In [1]: import numpy as np

In [2]: np.set_printoptions(suppress=True, linewidth=140)

In [3]: m1 = np.load("sample7.npy")

In [4]: m1
Out[4]: 
array([[ 2, -2, -1,  2, -2, -1],
       [-2, -1,  0, -2, -1,  0],
       [-1, -1,  2, -1, -1,  2],
       [ 0,  0,  0,  4, -4, -2],
       [ 0,  0,  0, -4, -2,  0],
       [ 0,  0,  0, -2, -2,  4]])

In [5]: t = np.radians(120)

In [6]: r_ = np.eye(6)

In [7]: r_[3, 3] = r_[1, 1] = np.cos(t)

In [8]: r_[3, 1], r_[1, 3] = -np.sin(t), np.sin(t)

In [9]: r_.round(2)
Out[9]: 
array([[ 1.  ,  0.  ,  0.  ,  0.  ,  0.  ,  0.  ],
       [ 0.  , -0.5 ,  0.  ,  0.87,  0.  ,  0.  ],
       [ 0.  ,  0.  ,  1.  ,  0.  ,  0.  ,  0.  ],
       [ 0.  , -0.87,  0.  , -0.5 ,  0.  ,  0.  ],
       [ 0.  ,  0.  ,  0.  ,  0.  ,  1.  ,  0.  ],
       [ 0.  ,  0.  ,  0.  ,  0.  ,  0.  ,  1.  ]])

In [10]: Y = m1 @ r_.T

In [11]: round(np.linalg.det(r_), 2), round(float(np.trace(r_)), 2)
Out[11]: (np.float64(1.0), 3.0)

In [12]: np.allclose(np.linalg.norm(m1, axis=1), np.linalg.norm(Y, axis=1))
Out[12]: True

In [13]: M = np.loadtxt("data.csv", delimiter=",")

In [14]: M
Out[14]: 
array([[3., 3., 3.],
       [3., 6., 6.],
       [3., 6., 9.]])

In [15]: def softmax(z):
    ...:     e = np.exp(z - z.max(axis=-1, keepdims=True))
    ...:     return e / e.sum(axis=-1, keepdims=True)
    ...: 

In [16]: np.round(softmax(m1[4]), 2) + 0
Out[16]: array([0.24, 0.24, 0.24, 0.  , 0.03, 0.24])

In [17]: np.round(softmax(m1).sum(axis=1), 2)
Out[17]: array([1., 1., 1., 1., 1., 1.])

In [18]: scores = m1 @ m1.T / np.sqrt(6)

In [19]: softmax(scores).round(6).argmax(axis=1)
Out[19]: array([0, 1, 2, 3, 4, 5])

In [20]: np.round(softmax(scores)[4] @ m1, 2)
Out[20]: array([-0.03, -0.02,  0.01, -3.89, -1.98,  0.15])

In [21]: Q, r_ = np.linalg.qr(M)

In [22]: round(float(abs(r_[0, 0])), 2), round(np.linalg.norm(M[:, 0]), 2)
Out[22]: (5.2, np.float64(5.2))

In [23]: r_.round(2)
Out[23]: 
array([[ -5.2 ,  -8.66, -10.39],
       [  0.  ,  -2.45,  -3.67],
       [  0.  ,   0.  ,   2.12]])

In [24]: Q.round(2) + 0
Out[24]: 
array([[-0.58,  0.82,  0.  ],
       [-0.58, -0.41, -0.71],
       [-0.58, -0.41,  0.71]])

In [25]: np.round(Q @ r_, 2)
Out[25]: 
array([[3., 3., 3.],
       [3., 6., 6.],
       [3., 6., 9.]])

In [26]: x = np.array([8, 2, 7])

In [27]: target = M @ x

In [28]: target
Out[28]: array([51., 78., 99.])

In [29]: np.round(np.linalg.solve(M.T, M[2]), 2)
Out[29]: array([0., 0., 1.])

In [30]: np.round(np.linalg.solve(M, 2 * target), 2)
Out[30]: array([16.,  4., 14.])

In [31]: ev, vecs = np.linalg.eig(M)

In [32]: np.round(M @ vecs[:, 0] - ev[0] * vecs[:, 0], 2) + 0
Out[32]: array([0., 0., 0.])

In [33]: ev.round(2)
Out[33]: array([15.15,  1.93,  0.92])

In [34]: ev, vecs = np.linalg.eigh(M)

In [35]: round(ev.sum(), 2), np.trace(M)
Out[35]: (np.float64(18.0), np.float64(18.0))

In [36]: np.round(vecs @ np.diag(ev) @ vecs.T, 2)
Out[36]: 
array([[3., 3., 3.],
       [3., 6., 6.],
       [3., 6., 9.]])

In [37]: (ev > 1e-8).sum(), (ev < -1e-8).sum()
Out[37]: (np.int64(3), np.int64(0))

In [38]: np.unique(ev.round(6) + 0, return_counts=True)[1]
Out[38]: array([1, 1, 1])

In [39]: np.round(vecs.T @ vecs, 2) + 0
Out[39]: 
array([[1., 0., 0.],
       [0., 1., 0.],
       [0., 0., 1.]])

In [40]: ev.round(2)
Out[40]: array([ 0.92,  1.93, 15.15])

In [41]: E = np.load("dump.npy")

In [42]: E.round(2)
Out[42]: 
array([[ 0.08,  0.08, -0.25,  0.08],
       [ 0.08,  0.08, -0.25,  0.08],
       [-0.25, -0.25,  0.75, -0.25],
       [ 0.08,  0.08, -0.25,  0.08]])

In [43]: np.round(E @ np.linalg.pinv(E) @ E, 2)
Out[43]: 
array([[ 0.08,  0.08, -0.25,  0.08],
       [ 0.08,  0.08, -0.25,  0.08],
       [-0.25, -0.25,  0.75, -0.25],
       [ 0.08,  0.08, -0.25,  0.08]])

In [44]: np.unique(E.round(6), axis=0).shape
Out[44]: (2, 4)

In [45]: np.allclose(E[:-1].T @ np.linalg.lstsq(E[:-1].T, E[-1])[0], E[-1])
Out[45]: True

In [46]: np.abs(np.diag(np.linalg.qr(E)[1])) > 1e-9
Out[46]: array([ True, False, False, False])

In [47]: Y = np.array([[-2, -1, 0], [1, -1, -2]])

In [48]: C = np.kron(Y, E)

In [49]: round(np.linalg.norm(C, 2), 2), round(np.linalg.norm(Y, 2) * np.linalg.norm(E, 2), 2)
Out[49]: (np.float64(2.57), np.float64(2.57))

In [50]: K = np.load("a.npy")

In [51]: K
Out[51]: 
array([[ 0,  0,  1, -1],
       [-1,  0,  0,  1],
       [ 1, -1,  0,  0],
       [ 0,  1, -1,  0]])

In [52]: [round(float(x), 2) for x in np.linalg.svd(K, compute_uv=False)[:3]]
Out[52]: [2.0, 1.41, 1.41]

In [53]: K @ (-1.0) ** np.arange(4)
Out[53]: array([ 2., -2.,  2., -2.])

In [54]: A = np.load("test12.npy")

In [55]: A
Out[55]: 
array([[ 3,  1,  0,  1,  1,  1,  0,  1],
       [ 1,  1,  3,  2,  1,  2,  3,  3],
       [ 0,  1,  0,  0,  0,  0,  3,  1],
       [ 1, -1, -6, -3, -1, -3, -6, -5]])

In [56]: left, sv, VT = np.linalg.svd(A)

In [57]: vecs = VT[:(sv > 1e-8).sum()]

In [58]: rng = np.random.default_rng(8552)

In [59]: x = A[2] + -3 * A[3] + rng.integers(2) * np.eye(8)[6]

In [60]: x
Out[60]: array([-3.,  4., 18.,  9.,  3.,  9., 21., 16.])

In [61]: np.round(np.diag(vecs.T @ vecs), 2)
Out[61]: array([0.74, 0.18, 0.57, 0.18, 0.08, 0.18, 0.84, 0.24])

In [62]: np.round(vecs.T @ vecs, 2) + 0
Out[62]: 
array([[ 0.74,  0.23, -0.21,  0.13,  0.2 ,  0.13, -0.11,  0.09],
       [ 0.23,  0.18, -0.14,  0.  ,  0.05,  0.  ,  0.25,  0.08],
       [-0.21, -0.14,  0.57,  0.25,  0.06,  0.25, -0.03,  0.24],
       [ 0.13,  0.  ,  0.25,  0.18,  0.1 ,  0.18, -0.05,  0.16],
       [ 0.2 ,  0.05,  0.06,  0.1 ,  0.08,  0.1 , -0.04,  0.08],
       [ 0.13,  0.  ,  0.25,  0.18,  0.1 ,  0.18, -0.05,  0.16],
       [-0.11,  0.25, -0.03, -0.05, -0.04, -0.05,  0.84,  0.23],
       [ 0.09,  0.08,  0.24,  0.16,  0.08,  0.16,  0.23,  0.24]])

In [63]: np.linalg.matrix_rank(np.vstack([A, x]))
Out[63]: np.int64(3)

In [64]: left, sv, VT = np.linalg.svd(A)

In [65]: sv.round(2) + 0
Out[65]: array([12.65,  3.89,  2.43,  0.  ])

In [66]: Y = left[:, :3] @ np.diag(sv[:3]) @ VT[:3]

In [67]: np.linalg.matrix_rank(Y)
Out[67]: np.int64(3)

In [68]: arr = np.array([[4.0, 1.0, 1.0, 1.0],
    ...:     [1.0, 4.0, 1.0, 1.0],
    ...:     [1.0, 1.0, 4.0, 1.0],
    ...:     [1.0, 1.0, 1.0, 4.0]])

In [69]: low = np.linalg.cholesky(arr)

In [70]: low.round(2)
Out[70]: 
array([[2.  , 0.  , 0.  , 0.  ],
       [0.5 , 1.94, 0.  , 0.  ],
       [0.5 , 0.39, 1.9 , 0.  ],
       [0.5 , 0.39, 0.32, 1.87]])

In [71]: np.round(np.diag(low) ** 2, 2)
Out[71]: array([4.  , 3.75, 3.6 , 3.5 ])

In [72]: np.round(np.linalg.eigvals(arr), 2)
Out[72]: array([3., 7., 3., 3.])

In [73]: round(np.linalg.eigvals(arr).sum().real, 2)
Out[73]: np.float64(16.0)

In [74]: np.einsum("ij,ji->", arr, arr)
Out[74]: np.float64(76.0)

In [75]: feats = np.array([[-0.2, 1.1, 1.1, -2.0, 0.1, -0.6, 0.6, 1.2],
    ...:     [-0.3, 0.1, -1.4, 0.1, 0.4, -1.3, -0.2, -1.3],
    ...:     [-0.1, -1.8, 0.9, 1.9, -0.2, 0.0, 0.0, -2.2],
    ...:     [0.2, -0.8, -0.7, -0.8, -0.6, 0.6, 0.6, -1.6]])

In [76]: feats[0] = feats[2] + 0.05 * rng.normal(size=8)

In [77]: feats.round(2)
Out[77]: 
array([[-0.17, -1.8 ,  0.88,  1.91, -0.22, -0.03,  0.05, -2.17],
       [-0.3 ,  0.1 , -1.4 ,  0.1 ,  0.4 , -1.3 , -0.2 , -1.3 ],
       [-0.1 , -1.8 ,  0.9 ,  1.9 , -0.2 ,  0.  ,  0.  , -2.2 ],
       [ 0.2 , -0.8 , -0.7 , -0.8 , -0.6 ,  0.6 ,  0.6 , -1.6 ]])

In [78]: left, sv = np.linalg.svd(feats)
Traceback (most recent call last):
  Cell In[78], line 1
    left, sv = np.linalg.svd(feats)
ValueError: too many values to unpack (expected 2)


In [79]: left, sv, VT = np.linalg.svd(feats, full_matrices=False)

In [80]: np.round(left.T @ left, 2) + 0
Out[80]: 
array([[1., 0., 0., 0.],
       [0., 1., 0., 0.],
       [0., 0., 1., 0.],
       [0., 0., 0., 1.]])

In [81]: np.round(np.abs(VT[0]), 2)
Out[81]: array([0.04, 0.51, 0.18, 0.48, 0.07, 0.01, 0.03, 0.68])

In [82]: np.round(left.T @ feats @ VT.T, 2) + 0
Out[82]: 
array([[5.11, 0.  , 0.  , 0.  ],
       [0.  , 2.5 , 0.  , 0.  ],
       [0.  , 0.  , 1.93, 0.  ],
       [0.  , 0.  , 0.  , 0.07]])

In [83]: np.round(np.cumsum(sv ** 2) / np.sum(sv ** 2), 2)
Out[83]: array([0.72, 0.9 , 1.  , 1.  ])

In [84]: np.abs(left[:, 0]).round(6).argmax()
Out[84]: np.int64(2)

In [85]: np.round(softmax(10 * feats[2]), 2) + 0
Out[85]: array([0., 0., 0., 1., 0., 0., 0., 0.])

In [86]: np.round(softmax(feats[2]), 2)
Out[86]: array([0.07, 0.01, 0.19, 0.51, 0.06, 0.08, 0.08, 0.01])

In [87]: scores = feats @ feats.T / np.sqrt(8)

In [88]: softmax(scores).round(6).argmax(axis=1)
Out[88]: array([2, 1, 2, 3])

In [89]: W0 = np.load("mat.npy")

In [90]: W0
Out[90]: 
array([[ 0,  0,  0,  0,  2,  0],
       [ 0,  2,  0,  0,  0,  0],
       [-3,  0,  0,  0,  0,  0],
       [ 0,  0,  0,  0,  0,  0],
       [ 0,  0,  0,  2,  0,  0],
       [ 0,  0,  0,  0,  0, -3]])

In [91]: left, sv, VT = np.linalg.svd(W0)

In [92]: sv
Out[92]: array([ 3.,  3.,  2.,  2.,  2., -0.])

In [93]: np.argmax(sv[:-1] / (sv[1:] + 1e-6)) + 1
Out[93]: np.int64(5)

In [94]: Y = left[:, :5] @ np.diag(sv[:5]) @ VT[:5]

In [95]: np.linalg.matrix_rank(W0, rtol=0.05)
Out[95]: np.int64(5)

In [96]: round(float(np.linalg.norm(W0 - Y) / np.linalg.norm(W0)), 2)
Out[96]: 0.0

In [97]: Y
Out[97]: 
array([[ 0.,  0.,  0.,  0.,  2.,  0.],
       [ 0.,  2.,  0.,  0.,  0.,  0.],
       [-3.,  0.,  0.,  0.,  0.,  0.],
       [ 0.,  0.,  0.,  0.,  0.,  0.],
       [ 0.,  0.,  0.,  2.,  0.,  0.],
       [ 0.,  0.,  0.,  0.,  0., -3.]])

In [98]: np.abs(W0 - Y).max()
Out[98]: np.float64(0.0)
